>>> import numpy as np
>>> np.set_printoptions(precision=2, suppress=True, linewidth=200, sign=" ")
>>> rnd = lambda a: np.round(a, 2) + 0
>>> feats = np.loadtxt("run10.csv", delimiter=",")
>>> rnd(feats)
array([[ 0.01, -0.01,  0.02,  0.01, -0.04,  0.02,  0.03,  0.03, -0.03, -0.02, -0.01,  0.02],
       [-0.01,  0.01, -0.02, -0.01,  0.04, -0.02, -0.03, -0.03,  0.03,  0.02,  0.01, -0.02],
       [ 0.02, -0.02,  0.05,  0.02, -0.13,  0.05,  0.09,  0.09, -0.09, -0.05, -0.02,  0.05],
       [ 0.01, -0.01,  0.02,  0.01, -0.04,  0.02,  0.03,  0.03, -0.03, -0.02, -0.01,  0.02],
       [-0.04,  0.04, -0.13, -0.04,  0.3 , -0.13, -0.21, -0.21,  0.21,  0.13,  0.04, -0.13],
       [ 0.02, -0.02,  0.05,  0.02, -0.13,  0.05,  0.09,  0.09, -0.09, -0.05, -0.02,  0.05],
       [ 0.03, -0.03,  0.09,  0.03, -0.21,  0.09,  0.15,  0.15, -0.15, -0.09, -0.03,  0.09],
       [ 0.03, -0.03,  0.09,  0.03, -0.21,  0.09,  0.15,  0.15, -0.15, -0.09, -0.03,  0.09],
       [-0.03,  0.03, -0.09, -0.03,  0.21, -0.09, -0.15, -0.15,  0.15,  0.09,  0.03, -0.09],
       [-0.02,  0.02, -0.05, -0.02,  0.13, -0.05, -0.09, -0.09,  0.09,  0.05,  0.02, -0.05],
       [-0.01,  0.01, -0.02, -0.01,  0.04, -0.02, -0.03, -0.03,  0.03,  0.02,  0.01, -0.02],
       [ 0.02, -0.02,  0.05,  0.02, -0.13,  0.05,  0.09,  0.09, -0.09, -0.05, -0.02,  0.05]])
>>> rng = np.random.default_rng(96811)
>>> other = feats + rng.integers(-2, 3, (12, 1)) @ rng.integers(-2, 3, (1, 12))
>>> rnd(other)
array([[ 0.01, -2.01,  4.02, -1.99,  1.96, -1.98, -1.97,  2.03, -0.03, -4.02,  1.99,  0.02],
       [-0.01,  1.01, -2.02,  0.99, -0.96,  0.98,  0.97, -1.03,  0.03,  2.02, -0.99, -0.02],
       [ 0.02, -2.02,  4.05, -1.98,  1.87, -1.95, -1.91,  2.09, -0.09, -4.05,  1.98,  0.05],
       [ 0.01, -2.01,  4.02, -1.99,  1.96, -1.98, -1.97,  2.03, -0.03, -4.02,  1.99,  0.02],
       [-0.04,  2.04, -4.13,  1.96, -1.7 ,  1.87,  1.79, -2.21,  0.21,  4.13, -1.96, -0.13],
       [ 0.02,  1.98, -3.95,  2.02, -2.13,  2.05,  2.09, -1.91, -0.09,  3.95, -2.02,  0.05],
       [ 0.03,  1.97, -3.91,  2.03, -2.21,  2.09,  2.15, -1.85, -0.15,  3.91, -2.03,  0.09],
       [ 0.03, -0.03,  0.09,  0.03, -0.21,  0.09,  0.15,  0.15, -0.15, -0.09, -0.03,  0.09],
       [-0.03,  0.03, -0.09, -0.03,  0.21, -0.09, -0.15, -0.15,  0.15,  0.09,  0.03, -0.09],
       [-0.02,  0.02, -0.05, -0.02,  0.13, -0.05, -0.09, -0.09,  0.09,  0.05,  0.02, -0.05],
       [-0.01,  1.01, -2.02,  0.99, -0.96,  0.98,  0.97, -1.03,  0.03,  2.02, -0.99, -0.02],
       [ 0.02, -0.02,  0.05,  0.02, -0.13,  0.05,  0.09,  0.09, -0.09, -0.05, -0.02,  0.05]])
>>> np.abs(other - feats).sum(axis=1)
array([ 22.,  11.,  22.,  22.,  22.,  22.,  22.,   0.,   0.,   0.,  11.,   0.])
